In [1]: import numpy as np

In [2]: np.set_printoptions(precision=2, suppress=True, linewidth=160)

In [3]: rd = lambda a: np.round(a, 2) + 0

In [4]: E = np.load("sample15.npy")

In [5]: E
Out[5]: 
array([[-0.75,  1.97,  3.85,  1.37,  1.32, -4.  ],
       [-0.69,  1.98,  3.96,  1.22,  2.54, -3.88],
       [-0.53,  2.02,  4.03,  1.05,  1.98, -3.87],
       [-1.5 ,  2.27,  4.34,  0.84,  2.12, -3.54],
       [-0.24,  1.97,  4.28,  1.27,  1.77, -3.64],
       [-0.95,  2.24,  3.59,  1.17,  1.92, -3.91],
       [-0.82,  1.57,  4.4 ,  1.  ,  1.71, -4.14],
       [-1.09,  1.94,  3.91,  0.7 ,  2.29, -3.54],
       [-0.83,  2.06,  3.85,  0.95,  1.56, -4.32],
       [-4.44,  0.31,  4.37,  1.68,  5.13, -2.98],
       [-4.58,  0.22,  4.06,  0.13,  4.79, -2.37],
       [-3.91, -0.18,  4.41,  1.29,  5.2 , -3.41],
       [-4.37,  0.31,  3.7 ,  0.84,  4.91, -3.2 ],
       [-4.46,  0.28,  4.19,  1.13,  4.52, -2.96],
       [-3.65,  0.37,  4.27,  0.88,  4.66, -2.49],
       [-4.04,  0.5 ,  3.63,  0.58,  5.84, -3.23],
       [-3.97,  0.41,  3.49,  1.1 ,  4.84, -3.35],
       [-3.81,  0.32,  3.94,  1.13,  4.97, -2.95]])

In [6]: hat = E @ np.linalg.solve(E.T @ E, E.T)

In [7]: rd(np.diag(hat))
Out[7]: array([0.27, 0.27, 0.15, 0.38, 0.31, 0.29, 0.46, 0.18, 0.32, 0.49, 0.57, 0.48, 0.23, 0.3 , 0.3 , 0.56, 0.28, 0.15])

In [8]: Ac = E - E.mean(axis=0)

In [9]: U, sv, Vh = np.linalg.svd(Ac, full_matrices=False)

In [10]: rd(np.abs(Vh[-1]))
Out[10]: array([0.23, 0.55, 0.6 , 0.2 , 0.18, 0.46])

In [11]: rd(Ac.mean(axis=0))
Out[11]: array([0., 0., 0., 0., 0., 0.])

In [12]: rd((sv ** 2).sum() ** 2 / (sv ** 4).sum())
Out[12]: np.float64(1.15)

In [13]: np.linalg.matrix_rank(Ac)
Out[13]: np.int64(6)

In [14]: m1 = np.load("test19.npy")

In [15]: m1
Out[15]: 
array([[ 16.7 ,   0.9 ,  -9.53,  -4.25,  -3.42],
       [ -8.38,  -0.12,   2.43,   7.27, -16.46],
       [ -1.36,  -5.86, -15.71,   0.56,  10.8 ],
       [  5.46,  -5.54,  -5.49,  16.75,  -5.36],
       [ 11.13,   8.97,  -3.1 ,  10.34,  -8.89],
       [-13.78,  -7.15,   4.21,  -8.38,  -8.42],
       [  9.75,   0.75,  10.11,  -0.25, -14.22],
       [ 10.94,  -2.48, -16.41,   0.  ,   2.2 ],
       [ 13.89,  11.36,   8.83,  -0.2 ,   0.  ],
       [-10.8 ,  11.01,  10.25,  -4.23,   6.26],
       [  8.82,   0.99,   6.3 ,  -5.63,  15.81],
       [-11.  ,   8.94,   8.96,  -1.39, -10.81]])

In [16]: labels = m1[:, 1] > np.median(m1[:, 1])

In [17]: r0 = m1[labels].mean(axis=0) - m1[~labels].mean(axis=0)

In [18]: rd(r0)
Out[18]: array([ 4.35, 10.43,  7.1 , -3.55,  5.07])

In [19]: O, Rm = np.linalg.qr(m1)

In [20]: rd(abs(Rm[0, 0])), rd(np.linalg.norm(m1[:, 0]))
Out[20]: (np.float64(37.65), np.float64(37.65))

In [21]: np.allclose(Rm.T @ Rm, m1.T @ m1)
Out[21]: True

In [22]: O.shape, Rm.shape
Out[22]: ((12, 5), (5, 5))

In [23]: rd(O.T @ O)
Out[23]: 
array([[1., 0., 0., 0., 0.],
       [0., 1., 0., 0., 0.],
       [0., 0., 1., 0., 0.],
       [0., 0., 0., 1., 0.],
       [0., 0., 0., 0., 1.]])

In [24]: rd(Rm)
Out[24]: 
array([[-37.65,  -3.23,  10.43,  -5.19,  -3.46],
       [  0.  , -22.91, -19.08,   1.39,   4.08],
       [  0.  ,   0.  ,  24.55,  -5.08,  -6.29],
       [  0.  ,   0.  ,   0.  , -22.93,  15.82],
       [  0.  ,   0.  ,   0.  ,   0.  , -29.54]])

In [25]: def softmax(z):
    ...:     e = np.exp(z - z.max(axis=-1, keepdims=True))
    ...:     return e / e.sum(axis=-1, keepdims=True)
    ...: 

In [26]: rd(softmax(Rm[1]))
Out[26]: array([0.02, 0.  , 0.  , 0.06, 0.92])

In [27]: rd(softmax(10 * Rm[1]))
Out[27]: array([0., 0., 0., 0., 1.])

In [28]: rd(softmax(Rm).sum(axis=1))
Out[28]: array([1., 1., 1., 1., 1.])

In [29]: S = Rm @ Rm.T / np.sqrt(5)

In [30]: rd(softmax(S))
Out[30]: 
array([[1., 0., 0., 0., 0.],
       [0., 1., 0., 0., 0.],
       [0., 0., 1., 0., 0.],
       [0., 0., 0., 1., 0.],
       [0., 0., 0., 0., 1.]])

In [31]: softmax(S).round(6).argmax(axis=1)
Out[31]: array([0, 1, 2, 3, 4])

In [32]: rng = np.random.default_rng(3712)

In [33]: ang = np.sort(rng.uniform(-2, 2, 15))

In [34]: mat = np.c_[ang, ang ** 2, ang ** 3] @ np.array([[-2, 0, 2, -2, -3], [-2, 3, -2, 0, -2], [3, -1, -3, 3, -2]])

In [35]: rd(mat)
Out[35]: 
array([[-26.88,  19.36,  11.31, -19.09,  13.49],
       [-16.85,  13.42,   5.41, -11.13,   9.03],
       [-14.62,  12.04,   4.19,  -9.41,   8.05],
       [ -8.5 ,   8.05,   1.12,  -4.81,   5.4 ],
       [  0.26,   0.62,  -0.98,   0.62,   1.07],
       [  0.25,   0.08,  -0.35,   0.3 ,   0.43],
       [ -0.74,   0.27,   0.34,  -0.54,  -1.21],
       [ -1.25,   0.83,  -0.12,  -0.57,  -2.84],
       [ -1.28,   0.89,  -0.2 ,  -0.54,  -3.02],
       [ -1.23,   1.71,  -2.03,   0.4 ,  -5.81],
       [ -1.01,   1.99,  -2.95,   0.97,  -6.94],
       [ -0.72,   2.24,  -3.94,   1.61,  -8.08],
       [  2.02,   3.25, -10.41,   6.21, -14.61],
       [  2.17,   3.29, -10.71,   6.44, -14.89],
       [ 10.26,   3.99, -25.16,  17.71, -27.62]])

In [36]: A2 = np.array([[-1, 3, 3], [-1, 0, -1], [2, 2, -2], [-2, 0, 2], [0, 1, 2]])

In [37]: np.linalg.matrix_rank(mat @ A2)
Out[37]: np.int64(3)

In [38]: rd(np.einsum("ij->j", mat))
Out[38]: array([-58.12,  72.  , -34.49, -11.82, -47.55])

In [39]: rank = np.linalg.matrix_rank(mat)

In [40]: rank
Out[40]: np.int64(3)

In [41]: null = np.linalg.svd(mat)[2][rank:].T

In [42]: null.shape
Out[42]: (5, 2)

In [43]: np.linalg.matrix_rank(mat.T @ mat), np.linalg.matrix_rank(mat @ mat.T)
Out[43]: (np.int64(3), np.int64(3))

In [44]: W0 = np.load("w.npy")

In [45]: W0
Out[45]: 
array([[ 2,  0, -2,  0,  0],
       [ 0, -3,  0,  0,  0],
       [ 1,  0,  3,  0,  0],
       [ 0,  0,  0,  2,  0],
       [ 0,  3,  0,  0, -2]])

In [46]: # 3 groups of indices that never mix

In [47]: rd(softmax(10 * W0[0]))
Out[47]: array([1., 0., 0., 0., 0.])

In [48]: rd(softmax(W0).sum(axis=1))
Out[48]: array([1., 1., 1., 1., 1.])

In [49]: S = W0 @ W0.T / np.sqrt(5)

In [50]: rd(softmax(S)[0] @ W0)
Out[50]: array([ 1.84,  0.  , -1.82,  0.05, -0.05])

In [51]: rd(softmax(S))
Out[51]: 
array([[0.92, 0.03, 0.  , 0.03, 0.03],
       [0.02, 0.95, 0.02, 0.02, 0.  ],
       [0.  , 0.01, 0.97, 0.01, 0.01],
       [0.1 , 0.1 , 0.1 , 0.6 , 0.1 ],
       [0.  , 0.  , 0.  , 0.  , 0.99]])

In [52]: (W0 + W0.T) / 2
Out[52]: 
array([[ 2. ,  0. , -0.5,  0. ,  0. ],
       [ 0. , -3. ,  0. ,  0. ,  1.5],
       [-0.5,  0. ,  3. ,  0. ,  0. ],
       [ 0. ,  0. ,  0. ,  2. ,  0. ],
       [ 0. ,  1.5,  0. ,  0. , -2. ]])

In [53]: np.allclose(W0, W0.T)
Out[53]: False

In [54]: rd(np.linalg.det(W0))
Out[54]: np.float64(96.0)

In [55]: np.linalg.matrix_power(W0, 2)
Out[55]: 
array([[  2,   0, -10,   0,   0],
       [  0,   9,   0,   0,   0],
       [  5,   0,   7,   0,   0],
       [  0,   0,   0,   4,   0],
       [  0, -15,   0,   0,   4]])

In [56]: (W0 - W0.T) / 2
Out[56]: 
array([[ 0. ,  0. , -1.5,  0. ,  0. ],
       [ 0. ,  0. ,  0. ,  0. , -1.5],
       [ 1.5,  0. ,  0. ,  0. ,  0. ],
       [ 0. ,  0. ,  0. ,  0. ,  0. ],
       [ 0. ,  1.5,  0. ,  0. ,  0. ]])

In [57]: np.allclose(W0 @ W0.T, W0.T @ W0)
Out[57]: False

In [58]: assert W0 == W0.T
---------------------------------------------------------------------------
ValueError                                Traceback (most recent call last)
Cell In[58], line 1
----> 1 assert W0 == W0.T

ValueError: The truth value of an array with more than one element is ambiguous. Use a.any() or a.all()
